>>> import numpy as np
>>> import numpy.linalg as la
>>> np.set_printoptions(suppress=True, linewidth=100)
>>> rng = np.random.default_rng(867)
>>> th = rng.uniform(0, 2 * np.pi, 48)
>>> Q, _ = la.qr(np.array([[-1.1, -1.1], [-1.7, 0.4], [-1.8, -0.8], [0.3, 2.5]]))
>>> E = 3 * np.c_[np.cos(th), np.sin(th)] @ Q.T
>>> print(E.round(4))
[[ 1.2318  1.8386  1.9847 -0.4042]
 [ 1.2989  1.7125  1.985  -0.6632]
 [-0.0576 -2.0047 -1.0065 -1.9912]
 [ 0.3975  2.1567  1.385   1.5074]
 [ 0.5778 -1.4158 -0.1539 -2.5764]
 [-0.3174 -2.1314 -1.3008 -1.6324]
 [-0.9784  0.7884 -0.5056  2.6769]
 [-1.4356 -0.8447 -1.6949  1.831 ]
 [ 0.9912 -0.7634  0.529  -2.6749]
 [-1.3763 -1.4903 -1.9489  1.0424]
 [-0.5662  1.4305  0.1714  2.5698]
 [ 0.6947 -1.2588  0.0261 -2.6329]
 [-0.4549 -2.1707 -1.4432 -1.4136]
 [ 0.3457  2.1411  1.3309  1.589 ]
 [-1.4351 -1.0853 -1.809   1.578 ]
 [-1.3553 -1.5637 -1.965   0.9257]
 [ 1.2697  1.7723  1.9873 -0.5454]
 [ 0.0342  1.9901  0.9784  2.0202]
 [-0.5318  1.473   0.2226  2.5491]
 [ 1.4331  0.7938  1.6684 -1.8795]
 [-0.5985  1.3893  0.1226  2.5878]
 [-0.4146 -2.1613 -1.4025 -1.4799]
 [ 0.4721  2.1742  1.4604  1.3847]
 [ 0.4782 -1.5363 -0.301  -2.5141]
 [ 0.9627  2.1051  1.8693  0.3841]
 [-1.2831  0.0313 -1.1404  2.4601]
 [-1.3035 -1.7022 -1.9843  0.6827]
 [ 0.5653  2.1871  1.5505  1.2219]
 [ 0.0601 -1.9259 -0.8629 -2.1314]
 [ 0.6911  2.1875  1.6639  0.9843]
 [-1.4078 -0.5392 -1.5244  2.0984]
 [ 0.0054  1.9714  0.9436  2.055 ]
 [-0.1577 -2.0613 -1.1235 -1.8612]
 [ 1.3592  0.2654  1.3502 -2.2933]
 [ 0.4623  2.1722  1.4506  1.4012]
 [-1.4288 -1.1782 -1.8476  1.4687]
 [-1.2266  0.2077 -1.0055  2.538 ]
 [ 0.6285 -1.3499 -0.0769 -2.6032]
 [-1.0127 -2.0738 -1.8994 -0.2567]
 [ 1.4353  1.0808  1.8071 -1.5831]
 [ 1.181   1.9119  1.9739 -0.2313]
 [-0.3439  1.6809  0.4908  2.4115]
 [ 1.3906  0.4279  1.456  -2.1825]
 [-0.3499  1.6748  0.4824  2.4166]
 [ 0.5582 -1.4405 -0.1833 -2.5651]
 [ 1.4296  1.1683  1.8436 -1.4806]
 [ 0.9309  2.1219  1.8486  0.4619]
 [ 0.4143 -1.6075 -0.3924 -2.4679]]
>>> T = E.reshape(48, 2, -1)
>>> print(np.einsum("ihd,jhd->hij", T, T).shape)
(2, 48, 48)
>>> print(T[:, 0].round(4))
[[ 1.2318  1.8386]
 [ 1.2989  1.7125]
 [-0.0576 -2.0047]
 [ 0.3975  2.1567]
 [ 0.5778 -1.4158]
 [-0.3174 -2.1314]
 [-0.9784  0.7884]
 [-1.4356 -0.8447]
 [ 0.9912 -0.7634]
 [-1.3763 -1.4903]
 [-0.5662  1.4305]
 [ 0.6947 -1.2588]
 [-0.4549 -2.1707]
 [ 0.3457  2.1411]
 [-1.4351 -1.0853]
 [-1.3553 -1.5637]
 [ 1.2697  1.7723]
 [ 0.0342  1.9901]
 [-0.5318  1.473 ]
 [ 1.4331  0.7938]
 [-0.5985  1.3893]
 [-0.4146 -2.1613]
 [ 0.4721  2.1742]
 [ 0.4782 -1.5363]
 [ 0.9627  2.1051]
 [-1.2831  0.0313]
 [-1.3035 -1.7022]
 [ 0.5653  2.1871]
 [ 0.0601 -1.9259]
 [ 0.6911  2.1875]
 [-1.4078 -0.5392]
 [ 0.0054  1.9714]
 [-0.1577 -2.0613]
 [ 1.3592  0.2654]
 [ 0.4623  2.1722]
 [-1.4288 -1.1782]
 [-1.2266  0.2077]
 [ 0.6285 -1.3499]
 [-1.0127 -2.0738]
 [ 1.4353  1.0808]
 [ 1.181   1.9119]
 [-0.3439  1.6809]
 [ 1.3906  0.4279]
 [-0.3499  1.6748]
 [ 0.5582 -1.4405]
 [ 1.4296  1.1683]
 [ 0.9309  2.1219]
 [ 0.4143 -1.6075]]
>>> print(np.round(np.swapaxes(T, 1, 2)[25], 4))
[[-1.2831 -1.1404]
 [ 0.0313  2.4601]]
>>> print(T.shape)
(48, 2, 2)
